% python3 -q
>>> import numpy as np
>>> np.set_printoptions(precision=1, suppress=True, linewidth=140, sign=" ")
>>> other = np.array([[4, -8, 7, 8, 3, 2, -1, -9, 7, 8, 0],
...     [0, 9, -9, 9, 3, -9, -3, 6, -3, 6, -4],
...     [-6, -9, -3, 7, 9, -2, -2, 4, 1, -4, 0],
...     [-8, -8, -4, 8, -8, 4, -4, 4, 6, 3, 1],
...     [1, -3, -1, 8, -7, -2, -6, -9, 1, 9, 2],
...     [0, 3, 4, 1, 7, 8, 3, -7, -5, -2, -6],
...     [-4, 3, -3, 6, -5, 1, -9, 4, -5, -8, -1],
...     [-4, 4, -1, -3, 2, -1, 0, -9, -7, 4, 3],
...     [5, 3, -5, 0, -1, 7, 5, 7, 7, 9, 2],
...     [-6, -4, -8, -6, 0, 7, 2, 8, 0, -9, 7],
...     [2, 2, 7, 1, -2, -5, -1, 9, -5, -7, -4]])
>>> K = other - other.T
>>> K
array([[  0,  -8,  13,  16,   2,   2,   3,  -5,   2,  14,  -2],
       [  8,   0,   0,  17,   6, -12,  -6,   2,  -6,  10,  -6],
       [-13,   0,   0,  11,  10,  -6,   1,   5,   6,   4,  -7],
       [-16, -17, -11,   0, -16,   3, -10,   7,   6,   9,   0],
       [ -2,  -6, -10,  16,   0,  -9,  -1, -11,   2,   9,   4],
       [ -2,  12,   6,  -3,   9,   0,   2,  -6, -12,  -9,  -1],
       [ -3,   6,  -1,  10,   1,  -2,   0,   4, -10, -10,   0],
       [  5,  -2,  -5,  -7,  11,   6,  -4,   0, -14,  -4,  -6],
       [ -2,   6,  -6,  -6,  -2,  12,  10,  14,   0,   9,   7],
       [-14, -10,  -4,  -9,  -9,   9,  10,   4,  -9,   0,  14],
       [  2,   6,   7,   0,  -4,   1,   0,   6,  -7, -14,   0]])
>>> left, sv, VT = np.linalg.svd(K)
>>> sv.round(1) + 0
array([ 46.8,  46.8,  25.1,  25.1,  21.8,  21.8,  18.3,  18.3,   7.4,   7.4,   0. ])
>>> other = left[:, :10] @ np.diag(sv[:10]) @ VT[:10]
>>> other.round(1) + 0
array([[  0.,  -8.,  13.,  16.,   2.,   2.,   3.,  -5.,   2.,  14.,  -2.],
       [  8.,   0.,   0.,  17.,   6., -12.,  -6.,   2.,  -6.,  10.,  -6.],
       [-13.,   0.,   0.,  11.,  10.,  -6.,   1.,   5.,   6.,   4.,  -7.],
       [-16., -17., -11.,   0., -16.,   3., -10.,   7.,   6.,   9.,   0.],
       [ -2.,  -6., -10.,  16.,   0.,  -9.,  -1., -11.,   2.,   9.,   4.],
       [ -2.,  12.,   6.,  -3.,   9.,   0.,   2.,  -6., -12.,  -9.,  -1.],
       [ -3.,   6.,  -1.,  10.,   1.,  -2.,   0.,   4., -10., -10.,   0.],
       [  5.,  -2.,  -5.,  -7.,  11.,   6.,  -4.,   0., -14.,  -4.,  -6.],
       [ -2.,   6.,  -6.,  -6.,  -2.,  12.,  10.,  14.,   0.,   9.,   7.],
       [-14., -10.,  -4.,  -9.,  -9.,   9.,  10.,   4.,  -9.,   0.,  14.],
       [  2.,   6.,   7.,   0.,  -4.,   1.,   0.,   6.,  -7., -14.,   0.]])
>>> np.linalg.matrix_rank(other)
np.int64(10)
